$ ipython --no-banner

In [1]: import numpy as np

In [2]: from numpy import linalg as LA

In [3]: np.set_printoptions(precision=2, suppress=True, linewidth=200)

In [4]: def rd(a):
   ...:     return np.round(a, 2) + 0
   ...: 

In [5]: M = np.array([[0.2, 0.1, 0.7],
   ...:     [-0.4, 0.9, -0.1],
   ...:     [0.5, 0.4, 0.0],
   ...:     [-0.4, -0.8, 0.9],
   ...:     [-1.8, -0.9, 0.7],
   ...:     [-2.2, 1.3, 0.0],
   ...:     [0.0, -0.4, -0.1],
   ...:     [-1.4, 0.7, -0.3],
   ...:     [1.8, 0.9, 0.4],
   ...:     [-0.3, -0.2, -1.4],
   ...:     [-0.3, -1.4, -1.0],
   ...:     [-0.3, 0.6, 0.0],
   ...:     [-0.4, -2.8, 0.4],
   ...:     [1.1, -1.2, 0.2],
   ...:     [-0.1, -0.3, -0.5],
   ...:     [0.6, 0.0, 0.0],
   ...:     [-1.0, 1.6, -3.0],
   ...:     [0.4, -0.7, -0.5],
   ...:     [0.4, 1.3, -1.7],
   ...:     [1.9, 2.8, -0.3],
   ...:     [0.3, 0.6, 0.3]])

In [6]: rng = np.random.default_rng(788767)

In [7]: M[:, 1] = 2 * M[:, 2] + 0.05 * rng.normal(size=21)

In [8]: print(rd(M))
[[ 0.2   1.4   0.7 ]
 [-0.4  -0.16 -0.1 ]
 [ 0.5  -0.04  0.  ]
 [-0.4   1.84  0.9 ]
 [-1.8   1.33  0.7 ]
 [-2.2  -0.02  0.  ]
 [ 0.   -0.21 -0.1 ]
 [-1.4  -0.6  -0.3 ]
 [ 1.8   0.82  0.4 ]
 [-0.3  -2.84 -1.4 ]
 [-0.3  -2.04 -1.  ]
 [-0.3   0.06  0.  ]
 [-0.4   0.85  0.4 ]
 [ 1.1   0.41  0.2 ]
 [-0.1  -0.99 -0.5 ]
 [ 0.6   0.04  0.  ]
 [-1.   -5.92 -3.  ]
 [ 0.4  -1.02 -0.5 ]
 [ 0.4  -3.37 -1.7 ]
 [ 1.9  -0.56 -0.3 ]
 [ 0.3   0.58  0.3 ]]

In [9]: vec = np.array([-4, 3, 3])

In [10]: target = M @ vec

In [11]: print(rd(LA.solve(M.T @ M, M.T @ target)))
[-4.  3.  3.]

In [12]: print(rd(LA.lstsq(M, target)[0]))
[-4.  3.  3.]

In [13]: target = target + 0.02 * rng.normal(size=21)

In [14]: print(rd(target))
[  5.5    0.81  -2.12   9.83  13.26   8.75  -0.88   2.9   -3.54 -11.53  -7.91   1.4    5.34  -2.57  -4.06  -2.29 -22.75  -6.19 -16.81 -10.23   1.43]

In [15]: c, *_ = LA.lstsq(M, target)

In [16]: print(c.round())
[-4.  3.  3.]

In [17]: print(rd(c))
[-4.    2.99  3.01]

In [18]: print([round(float(LA.norm(LA.solve(M.T @ M + lam * np.eye(3), M.T @ target))), 2) for lam in (0, 1, 10, 100)])
[5.84, 5.5, 4.42, 1.9]

In [19]: print(rd(LA.norm(target - M @ c)))
0.09

In [20]: print(rd(M.T @ (target - M @ c)))
[0. 0. 0.]

In [21]: Y = M / np.sqrt((M ** 2).mean(axis=1, keepdims=True))

In [22]: print(rd(LA.norm(Y, axis=1)))
[1.73 1.73 1.73 1.73 1.73 1.73 1.73 1.73 1.73 1.73 1.73 1.73 1.73 1.73 1.73 1.73 1.73 1.73 1.73 1.73 1.73]

In [23]: print(rd(Y[5]))
[-1.73 -0.01  0.  ]

In [24]: D = LA.norm(M[:, None] - M[None], axis=-1)

In [25]: print(np.unravel_index(D.round(6).argmax(), D.shape))
(np.int64(3), np.int64(16))

In [26]: print(D.mean(axis=1).argmax())
16

In [27]: print(D[20].round(6).argsort(kind="stable")[:4])
[20 15  2 12]

In [28]: def softmax(z):
    ...:     e = np.exp(z - z.max(axis=-1, keepdims=True))
    ...:     return e / e.sum(axis=-1, keepdims=True)
    ...: 

In [29]: print(rd(softmax(M[7] + 4)))
[0.16 0.36 0.48]

In [30]: print(rd(softmax(M).sum(axis=1)))
[1. 1. 1. 1. 1. 1. 1. 1. 1. 1. 1. 1. 1. 1. 1. 1. 1. 1. 1. 1. 1.]

In [31]: scores = M @ M.T / np.sqrt(3)

In [32]: print(rd(softmax(scores)[7] @ M))
[-0.83 -3.19 -1.61]

In [33]: m1 = np.load("block6.npy")

In [34]: print(m1)
[[ 1.8  -0.3  -0.4   2.1  -1.9 ]
 [-0.2   0.69  0.17 -0.59  1.33]
 [-0.4   0.9  -0.9  -0.7   0.1 ]
 [ 1.2  -0.6   1.5   0.3  -0.1 ]
 [-0.3   0.6   0.2  -0.7   1.3 ]
 [-0.3   0.7  -0.6  -0.3   0.7 ]
 [ 2.1   0.2  -0.3  -0.8   1.2 ]
 [-0.6   0.   -1.2  -1.3   2.2 ]
 [ 1.1   0.7   1.6   0.6   0.9 ]
 [ 2.4   0.2  -1.7   1.1   1.2 ]]

In [35]: gram = np.cov(m1, rowvar=False)

In [36]: print(np.argwhere(np.triu(np.abs(np.corrcoef(m1.T)) > 0.8, 1)))
[]

In [37]: print(rd(m1.std(axis=0)))
[1.1  0.47 1.02 0.99 1.06]

In [38]: print(rd(np.corrcoef(m1.T)))
[[ 1.   -0.5   0.04  0.68 -0.35]
 [-0.5   1.   -0.11 -0.41  0.38]
 [ 0.04 -0.11  1.    0.1  -0.17]
 [ 0.68 -0.41  0.1   1.   -0.74]
 [-0.35  0.38 -0.17 -0.74  1.  ]]

In [39]: print(gram.shape)
(5, 5)

In [40]: D = LA.norm(m1[:, None] - m1[None], axis=-1)

In [41]: print(rd(D[6]))
[4.29 2.41 2.88 2.75 2.49 2.57 0.   3.06 2.63 2.38]

In [42]: print(np.flatnonzero(D[6] < D.mean() / 2))
[6]

In [43]: print(LA.matrix_rank(D ** 2))
7

In [44]: print(rd(D[:5, :5]))
[[0.   4.79 4.29 3.25 4.86]
 [4.79 0.   1.66 2.87 0.18]
 [4.29 1.66 0.   3.41 1.66]
 [3.25 2.87 3.41 0.   2.89]
 [4.86 0.18 1.66 2.89 0.  ]]

In [45]: print(rd(LA.norm(m1 - m1.mean(axis=0), axis=1)))
[3.6  1.32 1.69 2.14 1.41 1.17 1.7  2.59 1.97 2.62]

In [46]: print(rd(LA.norm(m1, axis=1)))
[3.39 1.63 1.51 2.04 1.63 1.23 2.57 2.89 2.33 3.37]

In [47]: print(D[6].round(6).argsort(kind="stable")[:4])
[6 9 1 4]
